$ ipython --no-banner

In [1]: import numpy as np

In [2]: np.set_printoptions(precision=3, suppress=True, linewidth=100)

In [3]: rnd = lambda a: np.round(a, 3) + 0

In [4]: A2 = np.array([[-3, 5, 2, 1, -5, 4],
   ...:     [3, -3, 0, -2, 4, 3],
   ...:     [4, -3, 4, 0, 0, -3],
   ...:     [1, 4, 2, 3, -1, 2],
   ...:     [1, -4, -1, 4, -5, 5],
   ...:     [3, 1, 0, -4, 5, 3]])

In [5]: A2[-1] = A2[0]

In [6]: F = A2 + 0.3 * np.eye(6)

In [7]: F
Out[7]: 
array([[-2.7,  5. ,  2. ,  1. , -5. ,  4. ],
       [ 3. , -2.7,  0. , -2. ,  4. ,  3. ],
       [ 4. , -3. ,  4.3,  0. ,  0. , -3. ],
       [ 1. ,  4. ,  2. ,  3.3, -1. ,  2. ],
       [ 1. , -4. , -1. ,  4. , -4.7,  5. ],
       [-3. ,  5. ,  2. ,  1. , -5. ,  4.3]])

In [8]: rnd(np.abs(np.linalg.eigvals(F)).max())
Out[8]: np.float64(8.827)

In [9]: np.allclose(F @ F.T, F.T @ F)
Out[9]: False

In [10]: rnd(np.trace(F))
Out[10]: np.float64(1.8)

In [11]: rnd(np.sort(np.abs(np.linalg.eigvals(F))))
Out[11]: array([0.3  , 4.364, 4.941, 4.941, 8.827, 8.827])

In [12]: (F + F.T) / 2
Out[12]: 
array([[-2.7,  4. ,  3. ,  1. , -2. ,  0.5],
       [ 4. , -2.7, -1.5,  1. ,  0. ,  4. ],
       [ 3. , -1.5,  4.3,  1. , -0.5, -0.5],
       [ 1. ,  1. ,  1. ,  3.3,  1.5,  1.5],
       [-2. ,  0. , -0.5,  1.5, -4.7,  0. ],
       [ 0.5,  4. , -0.5,  1.5,  0. ,  4.3]])

In [13]: rnd(np.linalg.det(F))
Out[13]: np.float64(2489.653)

In [14]: t3 = np.stack([F, -1 * F, F[::-1]])

In [15]: t3.shape
Out[15]: (3, 6, 6)

In [16]: t3.sum(axis=0)
Out[16]: 
array([[-3. ,  5. ,  2. ,  1. , -5. ,  4.3],
       [ 1. , -4. , -1. ,  4. , -4.7,  5. ],
       [ 1. ,  4. ,  2. ,  3.3, -1. ,  2. ],
       [ 4. , -3. ,  4.3,  0. ,  0. , -3. ],
       [ 3. , -2.7,  0. , -2. ,  4. ,  3. ],
       [-2.7,  5. ,  2. ,  1. , -5. ,  4. ]])

In [17]: np.linalg.matrix_rank(t3)
Out[17]: array([6, 6, 6])

In [18]: (t3 @ F.T).shape
Out[18]: (3, 6, 6)

In [19]: A = np.tril(np.array([[-1, -1, 4, -4, 3, 5],
    ...:     [0, 1, -5, -2, 2, -4],
    ...:     [5, 4, -5, 2, -2, 5],
    ...:     [0, 3, 4, -1, 0, -5],
    ...:     [3, 5, -4, -3, -5, -5],
    ...:     [2, -4, -3, -5, -5, -3]]), -1) + np.eye(6, dtype=int)

In [20]: A
Out[20]: 
array([[ 1,  0,  0,  0,  0,  0],
       [ 0,  1,  0,  0,  0,  0],
       [ 5,  4,  1,  0,  0,  0],
       [ 0,  3,  4,  1,  0,  0],
       [ 3,  5, -4, -3,  1,  0],
       [ 2, -4, -3, -5, -5,  1]])

In [21]: # triangular, det is the product of the diagonal

In [22]: f = np.array([1, 5, 2])

In [23]: np.cross(A[3, :3], A[5, :3])
Out[23]: array([ 7,  8, -6])

In [24]: np.correlate(A[3], A[5], "full")
Out[24]: array([  0,   3, -11, -34, -34, -29, -13,   4,   2,   0,   0])

In [25]: np.polyval(f, A[3])
Out[25]: array([ 2, 26, 38,  8,  2,  2])

In [26]: np.array([np.convolve(row, f, "same") for row in A])
Out[26]: 
array([[  5,   2,   0,   0,   0,   0],
       [  1,   5,   2,   0,   0,   0],
       [ 29,  31,  13,   2,   0,   0],
       [  3,  19,  27,  13,   2,   0],
       [ 20,  27, -13, -22,  -1,   2],
       [  6, -19, -28, -36, -34,  -5]])

In [27]: np.convolve(A[3], f)
Out[27]: array([ 0,  3, 19, 27, 13,  2,  0,  0])

In [28]: x0 = np.array([1, -1, -3, 1, 1, -2])

In [29]: (A * x0).sum(axis=1)
Out[29]: array([  1,  -1,  -2, -14,   8,   3])

In [30]: A @ np.eye(6)[1]
Out[30]: array([ 0.,  1.,  4.,  3.,  5., -4.])

In [31]: A @ (2 * x0)
Out[31]: array([  2,  -2,  -4, -28,  16,   6])

In [32]: K = np.loadtxt("block12.csv", delimiter=",")

In [33]: K
Out[33]: 
array([[ -8.147,  15.897,   8.995],
       [-10.166, -15.321,  -7.868],
       [-18.863,   6.25 ,   2.262],
       [ -7.493, -15.95 ,  -9.458],
       [-10.502,  -0.549,  17.012],
       [-14.354,  -1.078,  13.885],
       [ -4.167, -18.503,  -6.345],
       [-10.676,  16.637,  -3.042],
       [-18.928,  -2.726,  -5.858],
       [ 17.981,   1.303,   8.659]])

In [34]: rnd(np.sort(np.linalg.eigvals(A)))
Out[34]: array([1., 1., 1., 1., 1., 1.])

In [35]: np.linalg.matrix_rank(A - A[0, 0] * np.eye(6))
Out[35]: np.int64(4)

In [36]: A @ A
Out[36]: 
array([[  1,   0,   0,   0,   0,   0],
       [  0,   1,   0,   0,   0,   0],
       [ 10,   8,   1,   0,   0,   0],
       [ 20,  22,   8,   1,   0,   0],
       [-14, -15, -20,  -6,   1,   0],
       [-26, -60,  -6,   5, -10,   1]])

In [37]: [int(np.linalg.matrix_rank(np.linalg.matrix_power(A, p))) for p in range(1, 7)]
Out[37]: [6, 6, 6, 6, 6, 6]

In [38]: Xs = K - K.mean(axis=0)

In [39]: left, sig, Vt = np.linalg.svd(Xs, full_matrices=False)

In [40]: rnd(sig)
Out[40]: array([41.339, 32.22 , 21.729])

In [41]: np.linalg.matrix_rank(Xs)
Out[41]: np.int64(3)

In [42]: rnd(Vt[0] * np.sign(Vt[0, np.abs(Vt[0]).argmax()]))
Out[42]: array([-0.015,  0.856,  0.517])

In [43]: gram = np.cov(K, rowvar=False)

In [44]: np.argsort(-K.std(axis=0).round(6), kind="stable")
Out[44]: array([1, 0, 2])

In [45]: rnd(np.corrcoef(K[:, 0], K[:, 1])[0, 1])
Out[45]: np.float64(-0.082)

In [46]: gram.shape
Out[46]: (3, 3)

In [47]: rnd(np.polyfit(K[:, 0], K[:, 1], 1))
Out[47]: array([-0.098, -2.239])

In [48]: f, v = K[9], K[2]

In [49]: rnd(f @ f)
Out[49]: np.float64(399.992)

In [50]: pr = (f @ v) / (f @ f) * f

In [51]: rnd(np.outer(f, v))
Out[51]: 
array([[-339.176,  112.381,   40.673],
       [ -24.578,    8.144,    2.947],
       [-163.335,   54.119,   19.587]])

In [52]: E = np.load("dump.npy")

In [53]: E
Out[53]: 
array([[ 68., -64., -72.,  56.,   8., -32.],
       [-64.,  68.,  72., -56.,  -8.,  32.],
       [-72.,  72.,  85., -63.,  -9.,  36.],
       [ 56., -56., -63.,  53.,   7., -28.],
       [  8.,  -8.,  -9.,   7.,   5.,  -4.],
       [-32.,  32.,  36., -28.,  -4.,  20.]])

In [54]: left, sig, Vt = np.linalg.svd(E, full_matrices=False)

In [55]: (sig > 1e-8).sum()
Out[55]: np.int64(6)

In [56]: rnd(left.T @ E @ Vt.T)
Out[56]: 
array([[279.,   0.,   0.,   0.,   0.,   0.],
       [  0.,   4.,   0.,   0.,   0.,   0.],
       [  0.,   0.,   4.,   0.,   0.,   0.],
       [  0.,   0.,   0.,   4.,   0.,   0.],
       [  0.,   0.,   0.,   0.,   4.,   0.],
       [  0.,   0.,   0.,   0.,   0.,   4.]])

In [57]: np.allclose(left * sig @ Vt, E)
Out[57]: True

In [58]: rnd(Vt @ Vt.T)
Out[58]: 
array([[1., 0., 0., 0., 0., 0.],
       [0., 1., 0., 0., 0., 0.],
       [0., 0., 1., 0., 0., 0.],
       [0., 0., 0., 1., 0., 0.],
       [0., 0., 0., 0., 1., 0.],
       [0., 0., 0., 0., 0., 1.]])

In [59]: rnd(left.T @ left)
Out[59]: 
array([[1., 0., 0., 0., 0., 0.],
       [0., 1., 0., 0., 0., 0.],
       [0., 0., 1., 0., 0., 0.],
       [0., 0., 0., 1., 0., 0.],
       [0., 0., 0., 0., 1., 0.],
       [0., 0., 0., 0., 0., 1.]])

In [60]: left, sig, Vt = np.linalg.svd(E)

In [61]: np.argmax(sig[:-1] / (sig[1:] + 1e-6)) + 1
Out[61]: np.int64(1)

In [62]: A2 = left[:, :1] @ np.diag(sig[:1]) @ Vt[:1]

In [63]: rnd(np.linalg.norm(E - A2, 2)), rnd(sig[1])
Out[63]: (np.float64(4.0), np.float64(4.0))

In [64]: q, R = np.linalg.qr(E)

In [65]: rnd(np.trace(q @ q.T))
Out[65]: np.float64(6.0)

In [66]: rnd(abs(R[0, 0])), rnd(np.linalg.norm(E[:, 0]))
Out[66]: (np.float64(134.64), np.float64(134.64))

In [67]: rnd(q @ R)
Out[67]: 
array([[ 68., -64., -72.,  56.,   8., -32.],
       [-64.,  68.,  72., -56.,  -8.,  32.],
       [-72.,  72.,  85., -63.,  -9.,  36.],
       [ 56., -56., -63.,  53.,   7., -28.],
       [  8.,  -8.,  -9.,   7.,   5.,  -4.],
       [-32.,  32.,  36., -28.,  -4.,  20.]])

In [68]: rnd(q.T @ q)
Out[68]: 
array([[1., 0., 0., 0., 0., 0.],
       [0., 1., 0., 0., 0., 0.],
       [0., 0., 1., 0., 0., 0.],
       [0., 0., 0., 1., 0., 0.],
       [0., 0., 0., 0., 1., 0.],
       [0., 0., 0., 0., 0., 1.]])
